>>> import numpy as np
>>> from numpy import linalg as LA
>>> np.set_printoptions(suppress=True, linewidth=140)
>>> W0 = np.load("block14.npy")
>>> W0
array([[3.02, 3.  , 5.  , 1.  , 2.  ],
       [0.  , 1.02, 5.  , 1.  , 2.  ],
       [2.  , 0.  , 2.02, 5.  , 1.  ],
       [3.  , 4.  , 3.  , 2.02, 0.  ],
       [3.  , 3.  , 5.  , 1.  , 2.02]])
>>> x0 = np.array([3, 2, 1, 3, 0])
>>> y = W0 @ x0
>>> y.round(3)
array([23.06, 10.04, 23.02, 26.06, 23.  ])
>>> np.round(LA.solve(W0.T, W0[2]), 3) + 0
array([0., 0., 1., 0., 0.])
>>> np.round(LA.solve(W0, y + W0[:, 1]), 3) + 0
array([3., 3., 1., 3., 0.])
>>> np.round(LA.solve(W0, y), 3) + 0
array([3., 2., 1., 3., 0.])
>>> U, s, VT = LA.svd(W0)
>>> s.round(3)
array([12.819,  4.532,  3.588,  1.286,  0.014])
>>> A2 = U[:, :4] @ np.diag(s[:4]) @ VT[:4]
>>> LA.matrix_rank(A2)
np.int64(4)
>>> round(float(np.abs(W0 - A2).max()), 3)
0.007
>>> round(LA.norm(W0 - A2) / LA.norm(W0), 3)
np.float64(0.001)
>>> mat = np.load("run13.npy")
>>> mat
array([[ 1,  0,  0,  0],
       [-3,  1,  0,  0],
       [ 5,  5,  1,  0],
       [-4,  0,  2,  1]])
>>> # triangular: eigenvalues sit on the diagonal
>>> th = np.radians(180)
>>> r_ = np.eye(4)
>>> r_[3, 3] = r_[0, 0] = np.cos(th)
>>> r_[3, 0], r_[0, 3] = -np.sin(th), np.sin(th)
>>> r_.round(3) + 0
array([[-1.,  0.,  0.,  0.],
       [ 0.,  1.,  0.,  0.],
       [ 0.,  0.,  1.,  0.],
       [ 0.,  0.,  0., -1.]])
>>> A2 = mat @ r_.T
>>> np.round(LA.svd(mat, compute_uv=False), 3), np.round(LA.svd(A2, compute_uv=False), 3)
(array([8.   , 4.085, 1.523, 0.02 ]), array([8.   , 4.085, 1.523, 0.02 ]))
>>> A2.round(3) + 0
array([[-1.,  0.,  0.,  0.],
       [ 3.,  1.,  0.,  0.],
       [-5.,  5.,  1.,  0.],
       [ 4.,  0.,  2., -1.]])
>>> np.allclose(LA.norm(mat, axis=1), LA.norm(A2, axis=1))
True
>>> np.allclose(mat @ mat.T, A2 @ A2.T)
True
>>> round(LA.det(r_), 3), np.trace(r_)
(np.float64(1.0), np.float64(0.0))
